$ python -q
>>> import numpy as np
>>> np.set_printoptions(precision=3, suppress=True, linewidth=100)
>>> tidy = lambda a: np.round(a, 3) + 0
>>> F = np.load("case0.npy")
>>> print(F)
[[ 1  0 11  1  0  0 13  0  0 23]
 [ 0  0  0  0  2  6  0  8  7 13]
 [ 1 13  0  1  6  9  0  5  0  0]
 [ 1  0 11  1  0  0 13  0  0 23]
 [ 0 12  0  0  7  8  0  5  0  0]
 [ 0  0  8  0  0  0  1  0  5 15]
 [15  0 18 15  0  0  0  0  1  5]
 [ 0  0  0  0  0  4  4  3  0  0]
 [ 0  0  0  0  0  0  0  3  7 10]
 [ 1  0  0  1  0 11 19  6  0  2]
 [ 1  0  4  1  0  0  0  0  3  6]
 [ 0  0  0  0  7  6  0  7  9  1]
 [ 5 10  0  5  2  3  0  1  0  0]
 [ 5  5  2  5  0  0  0  0  5  0]]
>>> left, sigma, Vt = np.linalg.svd(F)
>>> print(np.argmax(sigma[:-1] / (sigma[1:] + 1e-6)) + 1)
9
>>> Y = left[:, :9] @ np.diag(sigma[:9]) @ Vt[:9]
>>> print(np.linalg.matrix_rank(F, rtol=0.05))
8
>>> print(tidy(np.linalg.norm(F - Y, 2)), tidy(sigma[9]))
0.0 0.0
>>> print(tidy(Y))
[[ 1.  0. 11.  1.  0.  0. 13.  0.  0. 23.]
 [ 0.  0.  0.  0.  2.  6.  0.  8.  7. 13.]
 [ 1. 13.  0.  1.  6.  9.  0.  5.  0.  0.]
 [ 1.  0. 11.  1.  0.  0. 13.  0.  0. 23.]
 [ 0. 12.  0.  0.  7.  8.  0.  5.  0.  0.]
 [ 0.  0.  8.  0.  0.  0.  1.  0.  5. 15.]
 [15.  0. 18. 15.  0.  0.  0.  0.  1.  5.]
 [ 0.  0.  0.  0.  0.  4.  4.  3.  0.  0.]
 [ 0.  0.  0.  0.  0.  0.  0.  3.  7. 10.]
 [ 1.  0.  0.  1.  0. 11. 19.  6.  0.  2.]
 [ 1.  0.  4.  1.  0.  0.  0.  0.  3.  6.]
 [ 0.  0.  0.  0.  7.  6.  0.  7.  9.  1.]
 [ 5. 10.  0.  5.  2.  3.  0.  1.  0.  0.]
 [ 5.  5.  2.  5.  0.  0.  0.  0.  5.  0.]]
>>> print(tidy(np.linalg.norm(F, 2) / np.linalg.norm(F)))
0.708
>>> print([round(float(x), 3) for x in np.linalg.svd(F, compute_uv=False)[:3]])
[49.769, 30.218, 27.435]
>>> print(np.linalg.cond(F) > 100)
True
>>> u = np.array([3, 1, 0])
>>> print(np.correlate(F[2], F[7], "full"))
[ 0  0  3 43 56 55 22 55 60 51 20 20  0  0  0  0  0  0  0]
>>> print(np.convolve(F[2], u))
[ 3 40 13  3 19 33  9 15  5  0  0  0]
>>> rng = np.random.default_rng(887452)
>>> X = rng.normal(size=(30, 3))
>>> X = 20 * X / np.linalg.norm(X, axis=1, keepdims=True)
>>> print(tidy(X))
[[-19.327  -5.12    0.513]
 [ -2.093  17.152  10.071]
 [-18.301   2.455  -7.683]
 [-12.465  13.62   -7.689]
 [  6.426 -13.813  12.958]
 [ -7.793  18.373  -1.305]
 [ -7.638 -16.318  -8.682]
 [  4.934  12.101  15.14 ]
 [-14.134  -8.87  -11.025]
 [ -4.039 -15.454  12.035]
 [ -5.892  18.339   5.382]
 [ -3.43  -19.171  -4.551]
 [-18.718  -6.801  -1.839]
 [-14.44   13.609  -2.508]
 [  0.744  12.973  15.204]
 [  7.834   9.517  15.75 ]
 [-12.97   14.699  -3.966]
 [ 10.846 -15.51   -6.466]
 [-17.505   7.558  -6.037]
 [ -9.434  10.982  13.798]
 [  5.988 -13.603 -13.384]
 [ 14.713 -13.418  -1.87 ]
 [-18.845  -6.487   1.663]
 [ 13.518  13.166   6.627]
 [ 14.154   4.552  13.376]
 [ -8.825  -8.323 -15.901]
 [  9.073  17.606  -2.775]
 [  3.322 -10.775 -16.519]
 [-10.311 -13.664  10.343]
 [ 17.417   9.608  -2.087]]
>>> vec = np.array([2, -3, -3])
>>> target = X @ vec
>>> b, lr = np.zeros(3), 1 / np.linalg.norm(X, 2) ** 2
>>> for i in range(50):
...     b -= lr * X.T @ (X @ b - target)
...     if i % 10 == 0: print(i, round(np.linalg.norm(X @ b - target), 3))
... 
0 69.713
10 0.583
20 0.005
30 0.0
40 0.0
>>> print(tidy(np.linalg.cond(X)))
1.637
>>> print(tidy(b))
[ 2. -3. -3.]
